$ python3 -q
>>> import numpy as np
>>> from numpy import linalg as LA
>>> np.set_printoptions(precision=1, suppress=True, linewidth=140)
>>> feats = np.load("m.npy")
>>> print(feats)
[[-0.7  1.  -0.2 -0.2 -0.4 -0.7 -0.2  0.4  0.   1.4  2. ]
 [ 0.  -0.9  0.9  0.4  0.9 -1.   2.5 -1.1  0.5  0.7  1.3]
 [ 0.3 -0.3 -1.6 -1.   0.1  0.7  0.  -0.5  0.2  0.9 -0.7]
 [-0.6  0.1  0.5 -0.1  1.2  0.6  0.1 -0.1  0.5  0.6 -1.5]
 [-0.8 -0.5 -0.8 -0.2  0.3  1.   0.6 -0.1 -0.5  1.3  2.9]
 [-1.2  0.1  0.4  0.2  0.4  0.1  0.6 -1.   1.   0.1  0.5]
 [ 1.3  0.1 -0.5 -0.3  0.9  0.1  1.3 -0.7 -0.5 -1.2  0.1]
 [-0.3 -2.3 -0.3  0.3 -0.5 -0.6 -0.2  0.8  0.9  0.4  0. ]
 [ 0.9  0.2 -0.6  1.2  0.8 -0.1 -0.1  2.3 -0.1 -0.2 -2.4]
 [ 2.2 -0.4  2.   0.   0.8  0.1 -0.3  1.9  0.9  1.8 -0.8]
 [ 1.1  0.7 -0.5 -1.4  2.3  0.6 -0.7 -0.9  0.4  1.2  1.6]
 [-0.2 -2.2 -0.3  0.3 -0.5 -0.5 -0.3  0.8  0.9  0.4 -0.1]]
>>> x0 = np.array([-1, 0, -3, -1, 2, 0, 1, -3, 3, -3, -1])
>>> target = feats @ x0
>>> print(np.round(LA.solve(feats.T @ feats, feats.T @ target), 1) + 0)
[-1.  0. -3. -1.  2.  0.  1. -3.  3. -3. -1.]
>>> rng = np.random.default_rng(80223)
>>> target = target + 0.1 * rng.normal(size=12)
>>> print(target)
[ -7.    2.4   5.9   3.2  -3.6   6.3   7.8  -1.   -3.1 -14.6   4.4  -1.3]
>>> coef, *_ = LA.lstsq(feats, target)
>>> print(np.round(LA.norm(target - feats @ coef), 1))
0.1
>>> x0 = np.array([0, 0, 2, 0, 2, 0, 1, 0, 1, 1, 0])
>>> h1 = np.maximum(feats @ x0, 0)
>>> print(np.flatnonzero(h1 > 1e-9))
[ 1  3  4  5  6  9 10]
>>> print(np.round(np.maximum(feats @ (3 * x0), 0), 1) + 0)
[ 0.  21.9  0.  13.8  1.2  9.9  1.2  0.   0.  24.  13.5  0. ]
>>> print(np.round(np.maximum(feats @ x0, 0) - np.maximum(-feats @ x0, 0), 1) + 0)
[ 0.   7.3 -1.9  4.6  0.4  3.3  0.4 -0.5  0.   8.   4.5 -0.6]
>>> O, vecs = LA.qr(feats[:, :4])[0], LA.qr(feats[:, 4:])[0]
>>> sig = LA.svd(O.T @ vecs, compute_uv=False)
>>> print(round(LA.norm(O @ O.T - vecs @ vecs.T, 2), 1))
1.0
>>> B = np.c_[feats[:, :8] @ np.array([[3, 1, -2, -2, -2, -1, -2, -2],
...     [0, 3, 0, -3, 0, 2, -3, 0],
...     [1, 0, 1, 1, 3, -3, 0, 3],
...     [-2, -2, 2, -3, -2, 3, -3, -2],
...     [-3, 0, 0, 2, -3, 2, -3, 2],
...     [-3, 1, -1, 0, 3, 3, -2, -2],
...     [3, 0, -1, 2, 2, -3, -1, 1],
...     [-1, 0, 1, -1, 1, 1, -3, -1]]), np.array([-3, 8, -8, 3, -6, 3, 2, -3, 8, 2, -9, 4])]
>>> print(B)
[[  0.4   2.    2.1  -2.8   0.3   0.8   0.6   1.2  -3. ]
 [  9.   -4.5  -0.9  10.3   0.1 -13.1   1.6   9.3   8. ]
 [ -0.6   2.1  -5.4   2.4  -2.1   2.7   3.1  -4.1  -8. ]
 [ -6.1   0.5   0.7   4.4   1.2   2.8  -3.4   4.3   3. ]
 [ -4.8  -0.9  -1.3   4.8   2.8   3.3   0.5  -1.1  -6. ]
 [ -2.3  -1.2   1.5   4.9   2.5  -0.9   2.5   5.4   3. ]
 [  5.6   2.3  -5.8   2.6  -4.   -3.   -4.1   0.1   2. ]
 [  0.1  -8.4   2.5   4.1  -0.8  -3.9   7.1  -1.7  -3. ]
 [ -5.   -1.    2.5  -7.5  -6.6   8.8 -15.   -6.6   8. ]
 [  3.1   1.1  -0.3  -2.1   0.8  -4.3 -11.2   0.8   2. ]
 [ -4.3   6.6  -6.3   3.5  -8.3   5.2  -4.8   2.7  -9. ]
 [ -0.2  -7.9   2.3   3.4  -0.9  -3.2   6.5  -2.2   4. ]]
>>> print(np.round(LA.lstsq(feats, B[:, 0])[0], 1) + 0)
[ 3.  0.  1. -2. -3. -3.  3. -1.  0.  0.  0.]
>>> print(LA.norm(LA.qr(feats)[0].T @ B, axis=0) ** 2 / ((B ** 2).sum(axis=0) + 1e-12))
[1.  1.  1.  1.  1.  1.  1.  1.  0.9]
